In [1]: import numpy as np

In [2]: from numpy import linalg as LA

In [3]: np.set_printoptions(precision=3, suppress=True, linewidth=100)

In [4]: f = np.array([3, 3, 3, -3, 3, 2, 2, 0, 1, -2, -2, -2, -1, -2])

In [5]: X = 5 * np.eye(14) + np.outer(f, f)

In [6]: X
Out[6]: 
array([[14.,  9.,  9., -9.,  9.,  6.,  6.,  0.,  3., -6., -6., -6., -3., -6.],
       [ 9., 14.,  9., -9.,  9.,  6.,  6.,  0.,  3., -6., -6., -6., -3., -6.],
       [ 9.,  9., 14., -9.,  9.,  6.,  6.,  0.,  3., -6., -6., -6., -3., -6.],
       [-9., -9., -9., 14., -9., -6., -6.,  0., -3.,  6.,  6.,  6.,  3.,  6.],
       [ 9.,  9.,  9., -9., 14.,  6.,  6.,  0.,  3., -6., -6., -6., -3., -6.],
       [ 6.,  6.,  6., -6.,  6.,  9.,  4.,  0.,  2., -4., -4., -4., -2., -4.],
       [ 6.,  6.,  6., -6.,  6.,  4.,  9.,  0.,  2., -4., -4., -4., -2., -4.],
       [ 0.,  0.,  0.,  0.,  0.,  0.,  0.,  5.,  0.,  0.,  0.,  0.,  0.,  0.],
       [ 3.,  3.,  3., -3.,  3.,  2.,  2.,  0.,  6., -2., -2., -2., -1., -2.],
       [-6., -6., -6.,  6., -6., -4., -4.,  0., -2.,  9.,  4.,  4.,  2.,  4.],
       [-6., -6., -6.,  6., -6., -4., -4.,  0., -2.,  4.,  9.,  4.,  2.,  4.],
       [-6., -6., -6.,  6., -6., -4., -4.,  0., -2.,  4.,  4.,  9.,  2.,  4.],
       [-3., -3., -3.,  3., -3., -2., -2.,  0., -1.,  2.,  2.,  2.,  6.,  2.],
       [-6., -6., -6.,  6., -6., -4., -4.,  0., -2.,  4.,  4.,  4.,  2.,  9.]])

In [7]: x = np.array([2, -1, -1, -1, 0, -2, -2, -2, 2, 0, -1, 0, -1, 2])

In [8]: (X @ x).argmax()
Out[8]: np.int64(13)

In [9]: np.sign((X @ x).round(6))
Out[9]: array([-1., -1., -1.,  1., -1., -1., -1., -1.,  1.,  1.,  1.,  1., -1.,  1.])

In [10]: X @ (2 * x)
Out[10]: array([ -4., -34., -34.,  14., -24., -36., -36., -20.,  12.,  16.,   6.,  16.,  -2.,  36.])

In [11]: LA.norm(X @ x) <= LA.norm(X, 2) * LA.norm(x) + 1e-9
Out[11]: np.True_

In [12]: (X * x).sum(axis=1)
Out[12]: array([ -2., -17., -17.,   7., -12., -18., -18., -10.,   6.,   8.,   3.,   8.,  -1.,  18.])

In [13]: out = X[0, 0] * X[1:] - np.outer(X[1:, 0], X[0])

In [14]: out
Out[14]: 
array([[  0., 115.,  45., -45.,  45.,  30.,  30.,   0.,  15., -30., -30., -30., -15., -30.],
       [  0.,  45., 115., -45.,  45.,  30.,  30.,   0.,  15., -30., -30., -30., -15., -30.],
       [  0., -45., -45., 115., -45., -30., -30.,   0., -15.,  30.,  30.,  30.,  15.,  30.],
       [  0.,  45.,  45., -45., 115.,  30.,  30.,   0.,  15., -30., -30., -30., -15., -30.],
       [  0.,  30.,  30., -30.,  30.,  90.,  20.,   0.,  10., -20., -20., -20., -10., -20.],
       [  0.,  30.,  30., -30.,  30.,  20.,  90.,   0.,  10., -20., -20., -20., -10., -20.],
       [  0.,   0.,   0.,   0.,   0.,   0.,   0.,  70.,   0.,   0.,   0.,   0.,   0.,   0.],
       [  0.,  15.,  15., -15.,  15.,  10.,  10.,   0.,  75., -10., -10., -10.,  -5., -10.],
       [  0., -30., -30.,  30., -30., -20., -20.,   0., -10.,  90.,  20.,  20.,  10.,  20.],
       [  0., -30., -30.,  30., -30., -20., -20.,   0., -10.,  20.,  90.,  20.,  10.,  20.],
       [  0., -30., -30.,  30., -30., -20., -20.,   0., -10.,  20.,  20.,  90.,  10.,  20.],
       [  0., -15., -15.,  15., -15., -10., -10.,   0.,  -5.,  10.,  10.,  10.,  75.,  10.],
       [  0., -30., -30.,  30., -30., -20., -20.,   0., -10.,  20.,  20.,  20.,  10.,  90.]])

In [15]: LA.matrix_rank(out), LA.matrix_rank(X)
Out[15]: (np.int64(13), np.int64(14))

In [16]: X[:, 0] / X[0, 0]
Out[16]: 
array([ 1.   ,  0.643,  0.643, -0.643,  0.643,  0.429,  0.429,  0.   ,  0.214, -0.429, -0.429,
       -0.429, -0.214, -0.429])
